$ python3 -q
>>> import numpy as np
>>> import numpy.linalg as la
>>> np.set_printoptions(precision=2, suppress=True, linewidth=160, floatmode="fixed")
>>> def rnd(a):
...     return np.round(a, 2) + 0
... 
>>> A = np.load("a.npy")
>>> A
array([[ 1, -1,  1],
       [ 1,  0,  0],
       [ 1,  1,  1]])
>>> rnd(la.det(2 * A)), rnd(la.det(A))
(np.float64(16.0), np.float64(2.0))
>>> print(np.einsum("ii->", A))
2
>>> rnd(la.eigvals(A))
array([2.00+0.00j, 0.00+1.00j, 0.00-1.00j])
>>> np.einsum("ij,ji->", A, A)
np.int64(2)
>>> print(rnd(la.det(A[::-1])))
-2.0
>>> proj = np.triu(np.array([[0, 8, -3], [3, -6, 6], [-2, 8, -6]]), 1) + np.eye(3)
>>> A2 = proj @ A @ la.inv(proj)
>>> np.trace(A2), np.trace(A)
(np.float64(2.0), np.int64(2))
>>> X = np.load("w.npy")
>>> X
array([[ 0.80, -1.20, -0.50],
       [ 1.00, -2.80, -7.50],
       [-1.70, -1.20, -3.50]])
>>> u = np.array([-2, 0])
>>> np.polyval(u, X[2])
array([3.40, 2.40, 7.00])
>>> np.array([np.convolve(row, u, "same") for row in X])
array([[-1.60,  2.40,  1.00],
       [-2.00,  5.60, 15.00],
       [ 3.40,  2.40,  7.00]])
>>> np.convolve(X[2], u)
array([3.40, 2.40, 7.00, 0.00])
>>> x0 = np.array([0, 1, 1])
>>> y = X @ x0
>>> y
array([ -1.70, -10.30,  -4.70])
>>> print(rnd(la.solve(X, X[:, 0])))
[1.00 0.00 0.00]
>>> rnd(la.solve(X, 5 * y))
array([0.00, 5.00, 5.00])
>>> rnd(la.solve(X, y + X[:, 1]))
array([0.00, 2.00, 1.00])
>>> rng = np.random.default_rng(2406)
>>> lab = rng.permutation(3)
>>> A2 = X[:, lab] * rng.choice([-1, 1], 3)
>>> print(A2)
[[-1.20  0.50 -0.80]
 [-2.80  7.50 -1.00]
 [-1.20  3.50  1.70]]
>>> left, _, Vt = la.svd(X.T @ A2)
>>> rnd(left @ Vt)
array([[ 0.00,  0.00, -1.00],
       [ 1.00,  0.00,  0.00],
       [ 0.00, -1.00,  0.00]])
>>> rnd(la.lstsq(X, A2)[0])
array([[ 0.00,  0.00, -1.00],
       [ 1.00,  0.00,  0.00],
       [ 0.00, -1.00,  0.00]])
>>> W0 = np.array([[1, 0, 0, 0], [0, 1, 0, 0], [1, -1, 1, 0], [0, 2, 2, 1]])
>>> # triangular: eigenvalues sit on the diagonal
>>> O, R = la.qr(W0)
>>> np.allclose(R.T @ R, W0.T @ W0)
True
>>> rnd(O.T @ O)
array([[1.00, 0.00, 0.00, 0.00],
       [0.00, 1.00, 0.00, 0.00],
       [0.00, 0.00, 1.00, 0.00],
       [0.00, 0.00, 0.00, 1.00]])
>>> rnd(np.abs(np.diag(R)))
array([1.41, 2.35, 1.51, 0.20])
>>> O.shape, R.shape
((4, 4), (4, 4))
>>> M = np.load("mat.npy")
>>> print(M)
[[ 38.64  -1.57 -59.61]
 [ 39.53   2.08 -60.32]
 [ 38.51  -0.36 -59.17]
 [ 37.34   0.94 -59.43]
 [ 39.63   0.19 -62.09]
 [ 40.55  -0.45 -61.14]
 [ 36.35  -0.85 -60.28]
 [ 39.19  -0.08 -59.95]
 [ 39.64   1.66 -60.72]
 [ 38.91  -1.52 -59.46]
 [ 40.17  -0.14 -59.42]
 [ 39.11  -0.22 -60.13]
 [ 40.68  -1.09 -59.57]
 [ 40.78   0.45 -61.12]
 [ 40.19   1.52 -59.17]
 [ 40.77  -1.67 -61.22]
 [ 39.28  -0.37 -59.03]
 [ 41.43   1.03 -61.74]
 [ 40.23  -0.98 -59.72]
 [ 40.01   0.58 -59.76]
 [ 38.99  -1.63 -60.50]
 [ 39.52   0.87 -60.86]
 [ 40.28   0.98 -58.86]
 [ 38.64   0.39 -60.45]
 [ 40.70   0.40 -60.18]
 [ 39.81  -0.27 -58.85]]
>>> proj = M @ la.solve(M.T @ M, M.T)
>>> np.allclose(proj @ proj, proj)
True
>>> rnd(np.trace(proj))
np.float64(3.0)
>>> Ac = M - M.mean(axis=0)
>>> vecs = la.svd(Ac)[2][:1]
>>> A2 = Ac - Ac @ vecs.T @ vecs
>>> rnd(A2.std(axis=0))
array([0.54, 0.85, 0.76])
>>> rnd(np.diag(vecs.T @ vecs))
array([0.64, 0.24, 0.12])
>>> la.norm(A2, axis=1).round(6).argmax()
np.int64(15)
>>> W = np.array([[1, -1, -1, 2], [-3, 0, -2, 2], [-3, 0, -3, 1]])
>>> coef = np.array([3, 0, 2, 3])
>>> act = np.maximum(M @ W + coef, 0)
>>> (act > 0).astype(int)
array([[1, 0, 1, 1],
       [1, 0, 1, 1],
       [1, 0, 1, 1],
       [1, 0, 1, 1],
       [1, 0, 1, 1],
       [1, 0, 1, 1],
       [1, 0, 1, 1],
       [1, 0, 1, 1],
       [1, 0, 1, 1],
       [1, 0, 1, 1],
       [1, 0, 1, 1],
       [1, 0, 1, 1],
       [1, 0, 1, 1],
       [1, 0, 1, 1],
       [1, 0, 1, 1],
       [1, 0, 1, 1],
       [1, 0, 1, 1],
       [1, 0, 1, 1],
       [1, 0, 1, 1],
       [1, 0, 1, 1],
       [1, 0, 1, 1],
       [1, 0, 1, 1],
       [1, 0, 1, 1],
       [1, 0, 1, 1],
       [1, 0, 1, 1],
       [1, 0, 1, 1]])
>>> print((act > 0).mean(axis=0))
[1.00 0.00 1.00 1.00]
>>> cent = np.array([[1, 0], [3, 0], [0, 3], [2, 0]])
>>> W @ cent
array([[ 2, -3],
       [ 1, -6],
       [-1, -9]])
>>> (act @ cent).round(6).argmax(axis=1)
array([1, 1, 1, 1, 1, 1, 1, 1, 1, 1, 1, 1, 1, 1, 1, 1, 1, 1, 1, 1, 1, 1, 1, 1, 1, 1])
>>> Ac = M - M.mean(axis=1)
Traceback (most recent call last):
  File "<python-input-59>", line 1, in <module>
    Ac = M - M.mean(axis=1)
         ~~^~~~~~~~~~~~~~~~
ValueError: operands could not be broadcast together with shapes (26,3) (26,) 
>>> Ac = M - M.mean(axis=0)
>>> left, sigma, Vt = la.svd(Ac, full_matrices=False)
>>> rnd(sigma)
array([6.06, 4.98, 4.09])
>>> rnd(Vt[0] * np.sign(Vt[0, np.abs(Vt[0]).argmax()]))
array([ 0.80,  0.49, -0.35])
>>> rnd(sigma ** 2 / (sigma ** 2).sum())
array([0.47, 0.32, 0.21])
>>> np.abs(left[:, 0]).argmax()
np.int64(6)
>>> print(rnd(Ac.mean(axis=0)))
[0.00 0.00 0.00]
>>> K = np.load("run4.npy")
>>> K
array([[4, 2],
       [2, 2]])
>>> A2 = la.inv(K)
>>> rnd(la.slogdet(K)[0])
np.float64(1.0)
>>> print(np.allclose(A2, K.T))
False
>>> rnd(la.inv(A2))
array([[4.00, 2.00],
       [2.00, 2.00]])
>>> rnd(la.det(K) * la.det(A2))
np.float64(1.0)
>>> E = np.array([[-44.0, -23.0, 8.0, -22.0],
...     [70.0, 37.0, -14.0, 28.0],
...     [-46.0, -23.0, 10.0, -22.0],
...     [22.0, 11.0, -2.0, 18.0]])
>>> lab = rng.permutation(4)
>>> print(lab)
[2 1 0 3]
>>> A2 = E[lab][:, lab]
>>> rnd(la.det(A2)), rnd(la.det(E[lab]))
(np.float64(288.0), np.float64(-288.0))
>>> np.allclose(A2, E)
False
>>> np.trace(A2)
np.float64(21.0)
>>> rnd(np.sort(np.abs(la.eigvals(A2))))
array([2.00, 2.00, 8.00, 9.00])
>>> print(A2)
[[ 10.00 -23.00 -46.00 -22.00]
 [-14.00  37.00  70.00  28.00]
 [  8.00 -23.00 -44.00 -22.00]
 [ -2.00  11.00  22.00  18.00]]
>>> O, vecs = la.qr(E[:, :3])[0], la.qr(E[:, 3:])[0]
>>> sigma = la.svd(O.T @ vecs, compute_uv=False)
>>> print((sigma > 0.9).sum())
1
>>> x0 = np.array([1, 1, 0, -5])
>>> y = E @ x0
>>> coef, lr = np.zeros(4), 1 / la.norm(E, 2) ** 2
>>> for i in range(15):
...     coef -= lr * E.T @ (E @ coef - y)
...     if i % 5 == 0: print(i, round(la.norm(E @ coef - y), 2))
... 
0 44.41
5 43.17
10 41.97
>>> rnd(la.cond(E))
np.float64(765.14)
>>> cov = E.T @ E
>>> print(cov)
[[ 9436.00  4902.00 -1836.00  4336.00]
 [ 4902.00  2548.00  -954.00  2246.00]
 [-1836.00  -954.00   364.00  -824.00]
 [ 4336.00  2246.00  -824.00  2076.00]]
>>> rnd(la.eigvalsh(cov)[::-1])
array([14340.02,    81.04,     2.91,     0.02])
>>> np.diag(cov)
array([9436.00, 2548.00,  364.00, 2076.00])
>>> print(rnd(la.svd(E, compute_uv=False) ** 2))
[14340.02    81.04     2.91     0.02]
>>> print(np.allclose(cov, cov.T))
True
>>> np.trace(cov), (E ** 2).sum()
(np.float64(14424.0), np.float64(14424.0))
>>> (E @ E.T).shape
(4, 4)
>>> A2 = np.c_[M[:, :1] @ np.array([[0]]), np.array([1, 0, 1, 5, 5, 4, 3, 2, 4, 2, 2, 2, 5, 0, 3, 3, 2, 1, 1, 3, 1, 3, 5, 5, 5, 1])]
>>> A2
array([[0.00, 1.00],
       [0.00, 0.00],
       [0.00, 1.00],
       [0.00, 5.00],
       [0.00, 5.00],
       [0.00, 4.00],
       [0.00, 3.00],
       [0.00, 2.00],
       [0.00, 4.00],
       [0.00, 2.00],
       [0.00, 2.00],
       [0.00, 2.00],
       [0.00, 5.00],
       [0.00, 0.00],
       [0.00, 3.00],
       [0.00, 3.00],
       [0.00, 2.00],
       [0.00, 1.00],
       [0.00, 1.00],
       [0.00, 3.00],
       [0.00, 1.00],
       [0.00, 3.00],
       [0.00, 5.00],
       [0.00, 5.00],
       [0.00, 5.00],
       [0.00, 1.00]])
>>> print(la.matrix_rank(A2))
1
>>> feats = np.load("data.npy")
>>> print(feats)
[[-3.00  1.00  0.00]
 [ 0.00 -3.00  1.00]
 [ 0.00  0.00 -3.00]]
>>> evals, vecs = la.eig(feats)
>>> print(feats @ vecs[:, 0] - evals[0] * vecs[:, 0])
[0.00 0.00 0.00]
>>> rnd(np.sort(la.eigvals(feats)))
array([-3.00, -3.00, -3.00])
>>> la.matrix_rank(feats - feats[0, 0] * np.eye(3))
np.int64(2)
>>> x0 = np.array([-2, -3, -3])
>>> y = feats @ x0
>>> coef, lr = np.zeros(3), 1 / la.norm(feats, 2) ** 2
>>> for i in range(30):
...     coef -= lr * feats.T @ (feats @ coef - y)
...     if i % 10 == 0: print(i, round(la.norm(feats @ coef - y), 2))
... 
0 6.58
10 0.05
20 0.0
>>> rnd(la.cond(feats))
np.float64(1.6)
>>> arr = np.loadtxt("out1.csv", delimiter=",")
>>> arr
array([[ 5.00, 10.00,  2.00,  4.00],
       [10.00, 36.00,  4.00, 16.00],
       [ 2.00,  4.00,  4.00,  0.00],
       [ 4.00, 16.00,  0.00,  8.00]])
>>> # symmetric
>>> proj = np.triu(np.array([[2, -3, 1, 3], [3, 0, -1, 0], [0, -3, -3, 1], [2, -2, 0, -2]]), 1) + np.eye(4)
>>> A2 = proj @ arr @ la.inv(proj)
>>> la.matrix_rank(A2)
np.int64(3)
>>> rnd(la.matrix_power(arr, 3))
array([[ 6509.00, 22426.00,  2450.00,  9988.00],
       [22426.00, 77492.00,  8356.00, 34568.00],
       [ 2450.00,  8356.00,   980.00,  3688.00],
       [ 9988.00, 34568.00,  3688.00, 15440.00]])
>>> rnd(la.det(arr))
np.float64(0.0)
>>> print(np.allclose(arr @ arr.T, arr.T @ arr))
True
>>> print((arr - arr.T) / 2)
[[0.00 0.00 0.00 0.00]
 [0.00 0.00 0.00 0.00]
 [0.00 0.00 0.00 0.00]
 [0.00 0.00 0.00 0.00]]
>>> np.trace(arr)
np.float64(53.0)
>>> rnd(np.abs(la.eigvals(arr)).max())
np.float64(46.46)
>>> rnd(np.sort(np.abs(la.eigvals(arr))))
array([ 0.00,  1.71,  4.82, 46.46])
>>> arr.inv()
Traceback (most recent call last):
  File "<python-input-126>", line 1, in <module>
    arr.inv()
    ^^^^^^^
AttributeError: 'numpy.ndarray' object has no attribute 'inv'
>>> print((arr + arr.T) / 2)
[[ 5.00 10.00  2.00  4.00]
 [10.00 36.00  4.00 16.00]
 [ 2.00  4.00  4.00  0.00]
 [ 4.00 16.00  0.00  8.00]]
